% python3 -q
>>> import numpy as np
>>> import numpy.linalg as la
>>> np.set_printoptions(precision=2, suppress=True, linewidth=160, floatmode="fixed")
>>> def rd(a):
...     return np.round(a, 2) + 0
... 
>>> M = np.loadtxt("out6.csv", delimiter=",")
>>> M
array([[  1.00,   2.00,   4.00],
       [  2.00,  -3.00,   7.00],
       [  4.00,  -8.00,   9.00],
       [  8.00,  -5.00,   5.00],
       [ 10.00,  -6.00,   5.00],
       [  6.00,  -5.00,  10.00],
       [  1.00,   0.00,   8.00],
       [  5.00,   0.00,   8.00],
       [ 10.00,  -5.00,   9.00],
       [ 15.00,  -7.00,  14.00],
       [ 16.00,  -8.00,  11.00],
       [ 14.00, -13.00,  15.00],
       [ 13.00, -13.00,  14.00],
       [  9.00, -12.00,  17.00],
       [ 11.00, -17.00,  18.00],
       [ 14.00, -17.00,  21.00],
       [ 17.00, -22.00,  18.00],
       [ 20.00, -24.00,  15.00],
       [ 19.00, -28.00,  13.00],
       [ 18.00, -24.00,   8.00],
       [ 19.00, -20.00,   3.00],
       [ 20.00, -23.00,   7.00],
       [ 18.00, -24.00,   2.00],
       [ 14.00, -20.00,  -1.00],
       [ 17.00, -16.00,  -4.00],
       [ 14.00, -13.00,  -8.00],
       [ 17.00, -18.00,  -3.00],
       [ 14.00, -18.00,  -7.00],
       [ 18.00, -17.00,  -4.00],
       [ 17.00, -16.00,  -2.00],
       [ 21.00, -13.00,   0.00],
       [ 22.00,  -9.00,   3.00],
       [ 26.00, -13.00,  -1.00],
       [ 25.00, -10.00,  -5.00],
       [ 20.00,  -5.00, -10.00]])
>>> x0 = np.array([-2, 0, 2])
>>> target = M @ x0
>>> c, lr = np.zeros(3), 1 / la.norm(M, 2) ** 2
>>> for i in range(3):
...     c -= lr * M.T @ (M @ c - target)
...     if i % 1 == 0: print(i, round(la.norm(M @ c - target), 2))
... 
0 110.48
1 93.87
2 79.88
>>> rd(c)
array([-0.98,  0.55,  0.71])
>>> B = np.c_[M[:, :2] @ np.array([[2, 0], [1, 0]]), np.array([1, -3, 0, -1, -2, -2, 0, -2, 3, -3, 1, 0, 0, 0, 3, 3, -3, 0, 3, -3, -3, -1, 1, -1, -2, -1, 1, 0, 2, -1, 2, -3, -1, 0, 0])]
>>> B
array([[ 4.00,  0.00,  1.00],
       [ 1.00,  0.00, -3.00],
       [ 0.00,  0.00,  0.00],
       [11.00,  0.00, -1.00],
       [14.00,  0.00, -2.00],
       [ 7.00,  0.00, -2.00],
       [ 2.00,  0.00,  0.00],
       [10.00,  0.00, -2.00],
       [15.00,  0.00,  3.00],
       [23.00,  0.00, -3.00],
       [24.00,  0.00,  1.00],
       [15.00,  0.00,  0.00],
       [13.00,  0.00,  0.00],
       [ 6.00,  0.00,  0.00],
       [ 5.00,  0.00,  3.00],
       [11.00,  0.00,  3.00],
       [12.00,  0.00, -3.00],
       [16.00,  0.00,  0.00],
       [10.00,  0.00,  3.00],
       [12.00,  0.00, -3.00],
       [18.00,  0.00, -3.00],
       [17.00,  0.00, -1.00],
       [12.00,  0.00,  1.00],
       [ 8.00,  0.00, -1.00],
       [18.00,  0.00, -2.00],
       [15.00,  0.00, -1.00],
       [16.00,  0.00,  1.00],
       [10.00,  0.00,  0.00],
       [19.00,  0.00,  2.00],
       [18.00,  0.00, -1.00],
       [29.00,  0.00,  2.00],
       [35.00,  0.00, -3.00],
       [39.00,  0.00, -1.00],
       [40.00,  0.00,  0.00],
       [35.00,  0.00,  0.00]])
>>> rd(la.norm(B - M @ la.lstsq(M, B)[0], axis=0))
array([ 0.00,  0.00, 10.90])
>>> rd(la.lstsq(M, B[:, 0])[0])
array([2.00, 1.00, 0.00])
>>> la.matrix_rank(B)
np.int64(2)
>>> A = np.load("x.npy")
>>> A
array([[-0.73, -2.23,  1.31, -0.17,  1.31, -1.41,  3.00, -2.24],
       [ 0.21, -0.75, -0.76, -2.79,  3.34,  0.77, -1.02, -1.79],
       [-1.69,  1.23, -2.38, -2.85, -0.11,  1.42,  2.11, -0.58],
       [-0.69,  2.16,  1.79,  1.69, -1.84,  3.04,  0.02,  1.07],
       [ 1.02, -0.97,  3.53, -0.68, -2.38,  1.52, -0.11,  1.43],
       [ 0.34, -1.83, -2.87,  1.16, -1.85,  0.08, -2.80, -0.84],
       [-0.62,  1.89, -0.79, -0.48,  3.75,  0.48,  1.17,  2.13],
       [ 0.18, -0.24,  1.58,  0.95,  1.79,  3.43, -1.61, -1.98],
       [ 0.21, -1.86,  1.89, -1.98, -1.15, -2.93, -0.04, -2.01],
       [ 2.78,  0.23, -2.51, -0.76, -0.48,  2.03, -1.72,  1.75],
       [ 2.26,  1.95,  0.58,  0.28, -3.57, -0.13, -1.66, -0.40],
       [-2.09, -0.55, -0.18, -1.24,  3.53,  1.58, -1.92,  0.35],
       [-2.04,  2.83, -0.79,  1.61,  0.93, -0.27,  2.18, -1.98],
       [ 3.20,  2.46,  0.88, -0.88,  0.28,  1.27,  1.32,  1.93],
       [-0.46, -0.39,  3.45,  1.55,  3.08, -0.92,  0.20,  0.06]])
>>> z = M[:, 1] > np.median(M[:, 1])
>>> u = M[z].mean(axis=0) - M[~z].mean(axis=0)
>>> rd((((M - M.mean(axis=0)) @ u > 0) == z).mean())
np.float64(0.89)
>>> z.astype(int)
array([1, 1, 1, 1, 1, 1, 1, 1, 1, 1, 1, 0, 0, 1, 0, 0, 0, 0, 0, 0, 0, 0, 0, 0, 0, 0, 0, 0, 0, 0, 0, 1, 0, 1, 1])
>>> rd(u)
array([-6.78, 13.05,  1.13])
